$ ipython --no-banner

In [1]: import numpy as np

In [2]: np.set_printoptions(precision=2, suppress=True, linewidth=140, floatmode="fixed")

In [3]: M = np.cumsum(np.array([[3, 3, 1, 3],
   ...:     [2, 3, 0, 3],
   ...:     [1, 3, 1, 2],
   ...:     [0, 2, 2, 1],
   ...:     [2, 3, 3, 0],
   ...:     [2, 1, 1, 0],
   ...:     [0, 0, 0, 2],
   ...:     [0, 1, 2, 3],
   ...:     [3, 1, 3, 0],
   ...:     [1, 3, 3, 1],
   ...:     [1, 3, 2, 0],
   ...:     [1, 0, 2, 1],
   ...:     [3, 0, 0, 0],
   ...:     [3, 0, 0, 1],
   ...:     [3, 0, 2, 3],
   ...:     [3, 0, 1, 2],
   ...:     [3, 3, 1, 3],
   ...:     [0, 0, 2, 2],
   ...:     [1, 0, 3, 0],
   ...:     [1, 0, 3, 0],
   ...:     [1, 1, 2, 2],
   ...:     [3, 1, 3, 3],
   ...:     [3, 3, 2, 0],
   ...:     [0, 0, 2, 0]]), axis=0)

In [4]: M
Out[4]: 
array([[ 3,  3,  1,  3],
       [ 5,  6,  1,  6],
       [ 6,  9,  2,  8],
       [ 6, 11,  4,  9],
       [ 8, 14,  7,  9],
       [10, 15,  8,  9],
       [10, 15,  8, 11],
       [10, 16, 10, 14],
       [13, 17, 13, 14],
       [14, 20, 16, 15],
       [15, 23, 18, 15],
       [16, 23, 20, 16],
       [19, 23, 20, 16],
       [22, 23, 20, 17],
       [25, 23, 22, 20],
       [28, 23, 23, 22],
       [31, 26, 24, 25],
       [31, 26, 26, 27],
       [32, 26, 29, 27],
       [33, 26, 32, 27],
       [34, 27, 34, 29],
       [37, 28, 37, 32],
       [40, 31, 39, 32],
       [40, 31, 41, 32]])

In [5]: Y = np.c_[M[:, :3] @ np.array([[1, 2, 0], [0, 1, 0], [0, 0, 0]]), np.array([-4, 1, -4, -4, 1, 5, 2, -3, -5, -1, 3, -3, -2, -1, -5, 0, -4, 4, 2, -5, -3, -2, 4, 4])]

In [6]: Y
Out[6]: 
array([[  3,   9,   0,  -4],
       [  5,  16,   0,   1],
       [  6,  21,   0,  -4],
       [  6,  23,   0,  -4],
       [  8,  30,   0,   1],
       [ 10,  35,   0,   5],
       [ 10,  35,   0,   2],
       [ 10,  36,   0,  -3],
       [ 13,  43,   0,  -5],
       [ 14,  48,   0,  -1],
       [ 15,  53,   0,   3],
       [ 16,  55,   0,  -3],
       [ 19,  61,   0,  -2],
       [ 22,  67,   0,  -1],
       [ 25,  73,   0,  -5],
       [ 28,  79,   0,   0],
       [ 31,  88,   0,  -4],
       [ 31,  88,   0,   4],
       [ 32,  90,   0,   2],
       [ 33,  92,   0,  -5],
       [ 34,  95,   0,  -3],
       [ 37, 102,   0,  -2],
       [ 40, 111,   0,   4],
       [ 40, 111,   0,   4]])

In [7]: np.linalg.matrix_rank(Y)
Out[7]: np.int64(3)

In [8]: print(np.round(np.linalg.lstsq(M, Y[:, 0])[0], 2) + 0)
[1.00 0.00 0.00 0.00]

In [9]: Xs = (M - M.mean(axis=0)) / M.std(axis=0)

In [10]: Xs.std(axis=0)
Out[10]: array([1.00, 1.00, 1.00, 1.00])

In [11]: np.argwhere(np.abs(Xs) > 2)
Out[11]: array([[0, 1]])

In [12]: coef = np.linalg.lstsq(np.delete(Xs, 0, axis=1), Xs[:, 0])[0]

In [13]: print(round(float(1 - np.var(Xs[:, 0] - np.delete(Xs, 0, axis=1) @ coef)), 2))
0.98

In [14]: cent = M[[8, 4]].astype(float)

In [15]: for _ in range(4):
    ...:     z = np.linalg.norm(M[:, None] - cent, axis=-1).argmin(axis=1)
    ...:     cent = np.array([M[z == j].mean(axis=0) for j in range(2)])
    ...: 

In [16]: z
Out[16]: array([1, 1, 1, 1, 1, 1, 1, 1, 1, 1, 1, 0, 0, 0, 0, 0, 0, 0, 0, 0, 0, 0, 0, 0])

In [17]: cent
Out[17]: 
array([[29.85, 25.85, 28.23, 24.77],
       [ 9.09, 13.55,  8.00, 10.27]])

In [18]: np.abs(cent[1] - cent[0]).argmax()
Out[18]: np.int64(0)

In [19]: J = np.loadtxt("dump.csv", delimiter=",")

In [20]: print(J)
[[ 0.01 -1.01  0.00 -0.02  1.00]
 [ 0.01 -1.00  0.00  0.02  1.02]
 [ 0.00 -0.99  0.02 -0.01  0.99]
 [ 0.05 -0.99 -0.02  0.02  1.00]
 [-0.02 -0.98  0.04 -0.03  1.03]
 [ 0.00 -0.97 -0.03  0.00  1.02]
 [ 0.00 -1.01  0.01  0.01  0.99]
 [ 0.02 -0.97  0.04 -0.01  1.01]
 [ 0.01 -1.00  0.05 -0.01  0.98]
 [-0.04 -0.99  0.02  0.03  1.03]
 [ 0.03 -0.95 -0.01 -0.01  0.99]
 [ 0.01 -1.03  0.01 -0.02  0.98]
 [-0.03 -0.99  0.02 -0.01  1.01]
 [ 0.03 -1.01  0.00  0.01  1.02]
 [-1.02  2.00  0.98 -1.03  1.99]
 [-1.01  2.01  1.00 -1.02  2.01]
 [-0.99  1.98  0.99 -0.97  1.98]
 [-1.05  2.01  1.03 -1.01  1.98]
 [-1.00  2.04  1.01 -1.00  1.99]
 [-1.07  2.01  1.01 -1.01  1.99]
 [-0.99  1.99  1.03 -0.98  2.02]
 [-1.01  1.98  1.00 -0.98  2.00]
 [-0.98  1.96  0.96 -1.01  2.00]
 [-0.98  1.98  0.99 -1.03  2.02]
 [-1.00  1.99  1.01 -0.99  2.02]
 [-0.98  1.99  0.97 -1.01  1.98]
 [-0.98  2.00  1.01 -1.00  1.99]
 [-1.00  2.00  1.01 -1.00  1.99]
 [-2.01  1.00 -2.00  1.01 -0.01]
 [-2.04  1.02 -2.02  1.02 -0.01]
 [-1.96  0.99 -2.02  1.04 -0.01]
 [-2.01  0.97 -2.03  1.00 -0.01]
 [-1.98  1.00 -2.02  1.02  0.00]
 [-2.02  0.99 -2.01  1.00 -0.03]
 [-1.99  0.98 -1.99  1.02 -0.01]
 [-1.99  0.96 -1.98  0.94  0.01]
 [-2.03  1.02 -1.97  1.02 -0.03]
 [-1.98  1.00 -2.00  1.03 -0.01]
 [-2.00  1.02 -2.00  0.99 -0.03]
 [-2.01  0.99 -1.99  1.00 -0.03]
 [-1.98  0.99 -2.01  0.97  0.01]
 [-2.00  0.99 -2.01  0.97  0.01]]

In [21]: z = J[:, 0] > np.median(J[:, 0])

In [22]: f = J[z].mean(axis=0) - J[~z].mean(axis=0)

In [23]: f
Out[23]: array([ 1.35, -1.46,  1.21, -0.57,  0.58])

In [24]: np.argsort(-np.abs(f).round(6), kind="stable")
Out[24]: array([1, 0, 2, 4, 3])

In [25]: U, sigma, vt = np.linalg.svd(J)

In [26]: np.argmax(sigma[:-1] / (sigma[1:] + 1e-6)) + 1
Out[26]: np.int64(3)

In [27]: sigma
Out[27]: array([12.75, 11.55,  5.11,  0.15,  0.13])

In [28]: Y = U[:, :3] @ np.diag(sigma[:3]) @ vt[:3]

In [29]: np.linalg.matrix_rank(Y)
Out[29]: np.int64(3)

In [30]: round(float(np.linalg.norm(J - Y, 2)), 2), round(sigma[3], 2)
Out[30]: (0.15, np.float64(0.15))

In [31]: Y = np.c_[J[:, :3] @ np.array([[-2, 2, 2], [-3, 2, 2], [3, 0, -1]]), np.array([1, 5, 0, 0, 0, 4, 3, 2, 4, 5, 1, 1, 4, 0, 4, 4, 0, 3, 3, 0, 5, 0, 4, 4, 0, 4, 1, 0, 3, 5, 4, 3, 4, 4, 5, 2, 5, 5, 4, 4, 3, 1])]

In [32]: Y
Out[32]: 
array([[ 3.01, -2.00, -2.00,  1.00],
       [ 2.98, -1.98, -1.98,  5.00],
       [ 3.03, -1.98, -2.00,  0.00],
       [ 2.81, -1.88, -1.86,  0.00],
       [ 3.10, -2.00, -2.04,  0.00],
       [ 2.82, -1.94, -1.91,  4.00],
       [ 3.06, -2.02, -2.03,  3.00],
       [ 2.99, -1.90, -1.94,  2.00],
       [ 3.13, -1.98, -2.03,  4.00],
       [ 3.11, -2.06, -2.08,  5.00],
       [ 2.76, -1.84, -1.83,  1.00],
       [ 3.10, -2.04, -2.05,  1.00],
       [ 3.09, -2.04, -2.06,  4.00],
       [ 2.97, -1.96, -1.96,  0.00],
       [-1.02,  1.96,  0.98,  4.00],
       [-1.01,  2.00,  1.00,  4.00],
       [-0.99,  1.98,  0.99,  0.00],
       [-0.84,  1.92,  0.89,  3.00],
       [-1.09,  2.08,  1.07,  3.00],
       [-0.86,  1.88,  0.87,  0.00],
       [-0.90,  2.00,  0.97,  5.00],
       [-0.92,  1.94,  0.94,  0.00],
       [-1.04,  1.96,  1.00,  4.00],
       [-1.01,  2.00,  1.01,  4.00],
       [-0.94,  1.98,  0.97,  0.00],
       [-1.10,  2.02,  1.05,  4.00],
       [-1.01,  2.04,  1.03,  1.00],
       [-0.97,  2.00,  0.99,  0.00],
       [-4.98, -2.02, -0.02,  3.00],
       [-5.04, -2.04, -0.02,  5.00],
       [-5.11, -1.94,  0.08,  4.00],
       [-4.98, -2.08, -0.05,  3.00],
       [-5.10, -1.96,  0.06,  4.00],
       [-4.96, -2.06, -0.05,  4.00],
       [-4.93, -2.02, -0.03,  5.00],
       [-4.84, -2.06, -0.08,  2.00],
       [-4.91, -2.02, -0.05,  5.00],
       [-5.04, -1.96,  0.04,  5.00],
       [-5.06, -1.96,  0.04,  4.00],
       [-4.92, -2.04, -0.05,  4.00],
       [-5.04, -1.98,  0.03,  3.00],
       [-5.00, -2.02, -0.01,  1.00]])

In [33]: np.round(np.linalg.norm(Y - J @ np.linalg.lstsq(J, Y)[0], axis=0), 2) + 0
Out[33]: array([ 0.00,  0.00,  0.00, 10.72])

In [34]: np.linalg.norm(np.linalg.qr(J)[0].T @ Y, axis=0) ** 2 / ((Y ** 2).sum(axis=0) + 1e-12)
Out[34]: array([1.00, 1.00, 1.00, 0.74])

In [35]: x0 = np.array([1, -4, 2, -4])

In [36]: Y @ np.eye(4)[2]
Out[36]: 
array([-2.00, -1.98, -2.00, -1.86, -2.04, -1.91, -2.03, -1.94, -2.03, -2.08, -1.83, -2.05, -2.06, -1.96,  0.98,  1.00,  0.99,  0.89,  1.07,
        0.87,  0.97,  0.94,  1.00,  1.01,  0.97,  1.05,  1.03,  0.99, -0.02, -0.02,  0.08, -0.05,  0.06, -0.05, -0.03, -0.08, -0.05,  0.04,
        0.04, -0.05,  0.03, -0.01])

In [37]: print(np.linalg.norm(Y @ x0) <= np.linalg.norm(Y, 2) * np.linalg.norm(x0) + 1e-9)
True

In [38]: feats = np.load("a.npy")

In [39]: feats
Out[39]: 
array([[0.00, 0.00, 0.00, 0.00, 0.00, 0.00, 0.00, 0.00, 2.00, 2.00, 0.00, 1.00, 3.00],
       [0.00, 0.00, 0.00, 0.00, 0.00, 0.00, 0.00, 0.00, 1.00, 2.00, 2.00, 1.00, 2.00],
       [0.00, 0.00, 0.00, 0.00, 0.00, 0.00, 0.00, 0.00, 1.00, 0.00, 2.00, 1.00, 0.00],
       [0.00, 0.00, 0.00, 0.00, 0.00, 0.00, 0.00, 0.00, 2.00, 2.00, 3.00, 1.00, 0.00],
       [0.00, 0.00, 0.00, 0.00, 0.00, 0.00, 0.00, 0.00, 0.00, 1.00, 3.00, 1.00, 1.00],
       [0.00, 0.00, 0.00, 0.00, 0.00, 0.00, 0.00, 0.00, 2.00, 2.00, 1.00, 1.00, 1.00],
       [0.00, 0.00, 0.00, 0.00, 0.00, 0.00, 0.00, 0.00, 3.00, 0.00, 3.00, 1.00, 1.00],
       [0.00, 0.00, 0.00, 0.00, 0.00, 0.00, 0.00, 0.00, 3.00, 0.00, 1.00, 1.00, 3.00],
       [2.00, 1.00, 1.00, 2.00, 0.00, 2.00, 3.00, 3.00, 0.00, 0.00, 0.00, 0.00, 0.00],
       [2.00, 2.00, 0.00, 2.00, 1.00, 2.00, 0.00, 0.00, 0.00, 0.00, 0.00, 0.00, 0.00],
       [0.00, 2.00, 2.00, 3.00, 3.00, 1.00, 3.00, 1.00, 0.00, 0.00, 0.00, 0.00, 0.00],
       [1.00, 1.00, 1.00, 1.00, 1.00, 1.00, 1.00, 1.00, 0.00, 0.00, 0.00, 0.00, 0.00],
       [3.00, 2.00, 0.00, 0.00, 1.00, 1.00, 1.00, 3.00, 0.00, 0.00, 0.00, 0.00, 0.00]])

In [40]: U, sigma, vt = np.linalg.svd(feats)

In [41]: sigma.round(2) + 0
Out[41]: array([9.44, 9.44, 4.14, 4.14, 2.93, 2.93, 2.00, 2.00, 0.51, 0.51, 0.00, 0.00, 0.00])

In [42]: Y = U[:, :10] @ np.diag(sigma[:10]) @ vt[:10]

In [43]: print(round(np.abs(feats - Y).max(), 2))
0.0

In [44]: round(np.linalg.norm(feats - Y) / np.linalg.norm(feats), 2)
Out[44]: np.float64(0.0)

In [45]: round(np.linalg.norm(feats - Y, 2), 2), round(sigma[10], 2)
Out[45]: (np.float64(0.0), np.float64(0.0))

In [46]: print(np.linalg.matrix_rank(Y))
10
